$ ipython --no-banner

In [1]: import numpy as np

In [2]: import numpy.linalg as la

In [3]: np.set_printoptions(precision=2, suppress=True, linewidth=120)

In [4]: A = np.load("x.npy")

In [5]: A
Out[5]: 
array([[  0.42,   8.95,  17.88],
       [ -3.47,  14.65,  13.16],
       [ -2.54,  -5.13, -19.16],
       [ -9.14,  17.38,  -3.78],
       [  7.09,  -5.22,  17.96],
       [  7.44, -18.11,  -4.1 ],
       [ -6.71,  17.76,   6.29],
       [  7.9 , -18.2 ,  -2.48],
       [ -6.68,   4.11, -18.4 ],
       [  8.57,  -9.95,  15.09],
       [  9.3 , -16.88,   5.34],
       [  4.87, -16.23, -10.63],
       [  5.09, -16.45, -10.17]])

In [6]: x0 = np.array([-3, -3, 1])

In [7]: h = np.maximum(A @ x0, 0)

In [8]: np.tanh(A @ x0)
Out[8]: array([-1., -1.,  1., -1.,  1.,  1., -1.,  1., -1.,  1.,  1.,  1.,  1.])

In [9]: A * (h > 1e-9)[:, None]
Out[9]: 
array([[  0.  ,   0.  ,   0.  ],
       [ -0.  ,   0.  ,   0.  ],
       [ -2.54,  -5.13, -19.16],
       [ -0.  ,   0.  ,  -0.  ],
       [  7.09,  -5.22,  17.96],
       [  7.44, -18.11,  -4.1 ],
       [ -0.  ,   0.  ,   0.  ],
       [  7.9 , -18.2 ,  -2.48],
       [ -0.  ,   0.  ,  -0.  ],
       [  8.57,  -9.95,  15.09],
       [  9.3 , -16.88,   5.34],
       [  4.87, -16.23, -10.63],
       [  5.09, -16.45, -10.17]])

In [10]: h
Out[10]: array([ 0.  ,  0.  ,  3.87,  0.  , 12.34, 27.9 ,  0.  , 28.42,  0.  , 19.22, 28.07, 23.44, 23.9 ])

In [11]: f = np.array([-6, 5])

In [12]: np.cross(A[11, :3], A[5, :3])
Out[12]: array([-125.95,  -59.12,   32.56])

In [13]: np.polyval(f, A[11])
Out[13]: array([-24.21, 102.35,  68.79])

In [14]: np.convolve(A[11], f)
Out[14]: array([-29.21, 121.69, -17.34, -53.16])

In [15]: np.round(la.norm(A, 2) / la.norm(A), 2)
Out[15]: np.float64(0.78)

In [16]: np.argsort(-la.norm(A, axis=0).round(6), kind="stable")[:3]
Out[16]: array([1, 2, 0])

In [17]: feats = np.array([[-2, -1, 0, 1], [2, 3, 4, 5], [6, 7, 8, 9], [10, 11, 12, 13]])

In [18]: f, v = feats[3], feats[0]

In [19]: f @ f
Out[19]: np.int64(534)

In [20]: p = (f @ v) / (f @ f) * f

In [21]: p
Out[21]: array([-0.34, -0.37, -0.4 , -0.44])

In [22]: round(float(la.norm(f + v) ** 2 + la.norm(f - v) ** 2), 2)
Out[22]: 1080.0

In [23]: round(float((v - p) @ f), 2)
Out[23]: -0.0

In [24]: rank = la.matrix_rank(A)

In [25]: rank
Out[25]: np.int64(2)

In [26]: ns = la.svd(A)[2][rank:].T

In [27]: ns[:, 0] / ns[np.abs(ns[:, 0]).round(6).argmax(), 0]
Out[27]: array([ 1.  ,  0.47, -0.26])

In [28]: [int(la.matrix_rank(A[:i])) for i in range(1, len(A) + 1)]
Out[28]: [1, 2, 2, 2, 2, 2, 2, 2, 2, 2, 2, 2, 2]

In [29]: ns.shape
Out[29]: (3, 1)

In [30]: left, sv, Vh = la.svd(feats)

In [31]: sv.round(2) + 0
Out[31]: array([28.57,  2.8 ,  0.  ,  0.  ])

In [32]: np.argmax(sv[:-1] / (sv[1:] + 1e-6)) + 1
Out[32]: np.int64(2)

In [33]: out = left[:, :2] @ np.diag(sv[:2]) @ Vh[:2]

In [34]: la.matrix_rank(out)
Out[34]: np.int64(2)

In [35]: out.round(2) + 0
Out[35]: 
array([[-2., -1.,  0.,  1.],
       [ 2.,  3.,  4.,  5.],
       [ 6.,  7.,  8.,  9.],
       [10., 11., 12., 13.]])

In [36]: data = np.load("m.npy")

In [37]: data
Out[37]: 
array([[1.3, 3. ],
       [1. , 3.3]])

In [38]: out = data / la.norm(data, axis=1, keepdims=True)

In [39]: cov = out @ out.T

In [40]: cov
Out[40]: 
array([[1.  , 0.99],
       [0.99, 1.  ]])

In [41]: cov[0]
Out[41]: array([1.  , 0.99])

In [42]: la.norm(out, axis=1)
Out[42]: array([1., 1.])

In [43]: O, r_ = la.qr(data)

In [44]: np.allclose(r_.T @ r_, data.T @ data)
Out[44]: True

In [45]: O.shape, r_.shape
Out[45]: ((2, 2), (2, 2))

In [46]: np.trace(O @ O.T)
Out[46]: np.float64(2.0)

In [47]: f = np.array([-2, -7, 1])

In [48]: v = np.array([-1, 1, -3])

In [49]: E = np.outer(f, v)

In [50]: E
Out[50]: 
array([[ 2, -2,  6],
       [ 7, -7, 21],
       [-1,  1, -3]])

In [51]: la.lstsq(E[:-1].T, E[-1])[2]
Out[51]: np.int32(1)

In [52]: np.unique(E.round(6), axis=0).shape
Out[52]: (3, 3)

In [53]: cov = E.T @ E

In [54]: np.allclose(cov, cov.T)
Out[54]: True

In [55]: la.matrix_rank(cov)
Out[55]: np.int64(1)

In [56]: (E @ E.T).shape
Out[56]: (3, 3)

In [57]: np.round(la.eigvalsh(cov)[::-1], 2) + 0
Out[57]: array([594.,   0.,   0.])

In [58]: out = E / la.norm(E, axis=1, keepdims=True)

In [59]: cov = out @ out.T

In [60]: cov[2]
Out[60]: array([-1., -1.,  1.])

In [61]: (cov - 2 * np.eye(3)).round(6).argmax(axis=1)
Out[61]: array([1, 0, 0])

In [62]: cov
Out[62]: 
array([[ 1.,  1., -1.],
       [ 1.,  1., -1.],
       [-1., -1.,  1.]])

In [63]: (np.abs(cov) > 0.9).astype(int)
Out[63]: 
array([[1, 1, 1],
       [1, 1, 1],
       [1, 1, 1]])

In [64]: F = np.load("data.npy")

In [65]: F
Out[65]: 
array([[2, 0, 1],
       [0, 5, 0],
       [4, 0, 2]])

In [66]: Ac = A - A.mean(axis=0)

In [67]: left, sv, Vh = la.svd(Ac, full_matrices=False)

In [68]: la.matrix_rank(Ac)
Out[68]: np.int64(2)

In [69]: np.abs(left[:, 0]).argmax()
Out[69]: np.int64(6)

In [70]: np.round(sv ** 2 / (sv ** 2).sum(), 2) + 0
Out[70]: array([0.61, 0.39, 0.  ])

In [71]: Vh[0] * np.sign(Vh[0, np.abs(Vh[0]).argmax()])
Out[71]: array([-0.29,  0.86,  0.42])

In [72]: mat = np.array([[3.45, 1.03, -0.03],
    ...:     [0.92, 2.01, 1.03],
    ...:     [0.57, 2.04, 1.13],
    ...:     [0.47, 2.04, 1.16],
    ...:     [-0.48, 0.51, 0.56],
    ...:     [0.04, -0.02, -0.04],
    ...:     [4.12, 2.33, -2.66],
    ...:     [4.89, 3.77, -2.96],
    ...:     [5.57, 5.34, -3.17],
    ...:     [5.95, 6.39, -3.26],
    ...:     [6.13, 6.93, -3.3],
    ...:     [6.34, 7.58, -3.34],
    ...:     [6.68, 8.72, -3.38],
    ...:     [6.77, 9.04, -3.39],
    ...:     [6.94, 9.67, -3.41],
    ...:     [7.87, 13.83, -3.38],
    ...:     [8.25, 15.95, -3.3],
    ...:     [9.39, 24.57, -2.73]])

In [73]: mat
Out[73]: 
array([[ 3.45,  1.03, -0.03],
       [ 0.92,  2.01,  1.03],
       [ 0.57,  2.04,  1.13],
       [ 0.47,  2.04,  1.16],
       [-0.48,  0.51,  0.56],
       [ 0.04, -0.02, -0.04],
       [ 4.12,  2.33, -2.66],
       [ 4.89,  3.77, -2.96],
       [ 5.57,  5.34, -3.17],
       [ 5.95,  6.39, -3.26],
       [ 6.13,  6.93, -3.3 ],
       [ 6.34,  7.58, -3.34],
       [ 6.68,  8.72, -3.38],
       [ 6.77,  9.04, -3.39],
       [ 6.94,  9.67, -3.41],
       [ 7.87, 13.83, -3.38],
       [ 8.25, 15.95, -3.3 ],
       [ 9.39, 24.57, -2.73]])

In [74]: labels = mat[:, 2] > np.median(mat[:, 2])

In [75]: f = mat[labels].mean(axis=0) - mat[~labels].mean(axis=0)

In [76]: f
Out[76]: array([-4.13, -5.02,  2.82])

In [77]: cov = np.cov(mat, rowvar=False)

In [78]: cov
Out[78]: 
array([[ 9.68, 16.71, -5.3 ],
       [16.71, 40.33, -7.22],
       [-5.3 , -7.22,  3.58]])

In [79]: cov.shape
Out[79]: (3, 3)

In [80]: round(np.corrcoef(mat[:, 0], mat[:, 1])[0, 1], 2)
Out[80]: np.float64(0.85)

In [81]: X = np.array([[4, 0, 0], [0, 5, 0], [0, 0, 0]])

In [82]: left, sv, Vh = la.svd(X)

In [83]: np.argmax(sv[:-1] / (sv[1:] + 1e-6)) + 1
Out[83]: np.int64(2)

In [84]: sv
Out[84]: array([5., 4., 0.])

In [85]: out = left[:, :2] @ np.diag(sv[:2]) @ Vh[:2]

In [86]: la.matrix_rank(X, rtol=0.05)
Out[86]: np.int64(2)

In [87]: round(la.norm(X - out) / la.norm(X), 2)
Out[87]: np.float64(0.0)

In [88]: np.abs(X - out).max()
Out[88]: np.float64(0.0)

In [89]: rng = np.random.default_rng(43)

In [90]: labels = rng.permutation(3)

In [91]: labels
Out[91]: array([1, 2, 0])

In [92]: out = X[labels][:, labels]

In [93]: np.sort(np.abs(la.eigvals(out)))
Out[93]: array([0., 4., 5.])

In [94]: round(float(la.det(out)), 2), round(float(la.det(X[labels])), 2)
Out[94]: (0.0, 0.0)

In [95]: np.diag(out)
Out[95]: array([5, 0, 4])

In [96]: np.allclose(out, X)
Out[96]: False

In [97]: X.T @ X
Out[97]: 
array([[16,  0,  0],
       [ 0, 25,  0],
       [ 0,  0,  0]])

In [98]: np.trace(X)
Out[98]: np.int64(9)

In [99]: (X + X.T) / 2
Out[99]: 
array([[4., 0., 0.],
       [0., 5., 0.],
       [0., 0., 0.]])

In [100]: round(float(la.det(X)), 2)
Out[100]: 0.0

In [101]: X @ X
Out[101]: 
array([[16,  0,  0],
       [ 0, 25,  0],
       [ 0,  0,  0]])

In [102]: la.matrix_power(X, 2)
Out[102]: 
array([[16,  0,  0],
       [ 0, 25,  0],
       [ 0,  0,  0]])

In [103]: np.allclose(X, X.T)
Out[103]: True

In [104]: np.argsort(-la.norm(X, axis=0).round(6), kind="stable")[:3]
Out[104]: array([1, 0, 2])

In [105]: la.matrix_rank(X, rtol=0.1)
Out[105]: np.int64(2)

In [106]: np.round(la.norm(X, 2) / la.norm(X), 2)
Out[106]: np.float64(0.78)

In [107]: [round(float(x), 2) for x in la.svd(X, compute_uv=False)[:3]]
Out[107]: [5.0, 4.0, 0.0]

In [108]: sv = 3 * 0.2 ** np.arange(3)

In [109]: O, _ = la.qr(np.array([[0.8, -0.7, 0.4], [-0.9, -1.1, -1.9], [-1.1, -1.6, -0.4]]))

In [110]: J = rng.normal(size=(10, 3)) * sv @ O

In [111]: J
Out[111]: 
array([[ 0.4 ,  1.75,  0.45],
       [-1.41, -2.54, -0.26],
       [ 1.64,  1.82, -0.31],
       [-0.03,  0.41,  0.28],
       [ 1.13,  2.11,  0.16],
       [-1.01, -1.45, -0.01],
       [-2.63, -3.81, -0.18],
       [-1.21, -0.68,  0.92],
       [-1.42, -2.56, -0.3 ],
       [ 3.23,  5.23,  0.31]])

In [112]: Ac = J - J.mean(axis=0)

In [113]: V = la.svd(Ac)[2][:1]

In [114]: out = Ac - Ac @ V.T @ V

In [115]: np.cov(Ac @ V.T, rowvar=False)
Out[115]: array(10.61)

In [116]: np.round(la.norm(out) / la.norm(Ac), 2)
Out[116]: np.float64(0.15)

In [117]: np.round(np.diag(V.T @ V), 2) + 0
Out[117]: array([0.28, 0.72, 0.  ])

In [118]: la.norm(out, axis=1).round(6).argmax()
Out[118]: np.int64(7)

In [119]: Ac = (J - J.mean(axis=0)) / J.std(axis=0)

In [120]: Ac.std(axis=0)
Out[120]: array([1., 1., 1.])

In [121]: coef = la.lstsq(np.delete(Ac, 0, axis=1), Ac[:, 0])[0]

In [122]: np.abs(coef).argmax()
Out[122]: np.int64(0)

In [123]: labels = J[:, 0] > np.median(J[:, 0])

In [124]: f = J[labels].mean(axis=0) - J[~labels].mean(axis=0)

In [125]: np.argsort(-np.abs(f).round(6), kind="stable")
Out[125]: array([1, 0, 2])

In [126]: labels.astype(int)
Out[126]: array([1, 0, 1, 1, 1, 0, 0, 0, 0, 1])

In [127]: (((J - J.mean(axis=0)) @ f > 0) == labels).mean()
Out[127]: np.float64(1.0)

In [128]: Ac = J - J.mean(axis=0)

In [129]: left, sv, Vh = la.svd(Ac, full_matrices=False)

In [130]: np.abs(Vh[-1])
Out[130]: array([0.62, 0.42, 0.66])

In [131]: sv
Out[131]: array([9.77, 1.47, 0.29])

In [132]: la.matrix_rank(Ac)
Out[132]: np.int64(3)

In [133]: np.abs(Vh[0]).argmax()
Out[133]: np.int64(1)

In [134]: np.abs(left[:, 0]).argmax()
Out[134]: np.int64(9)
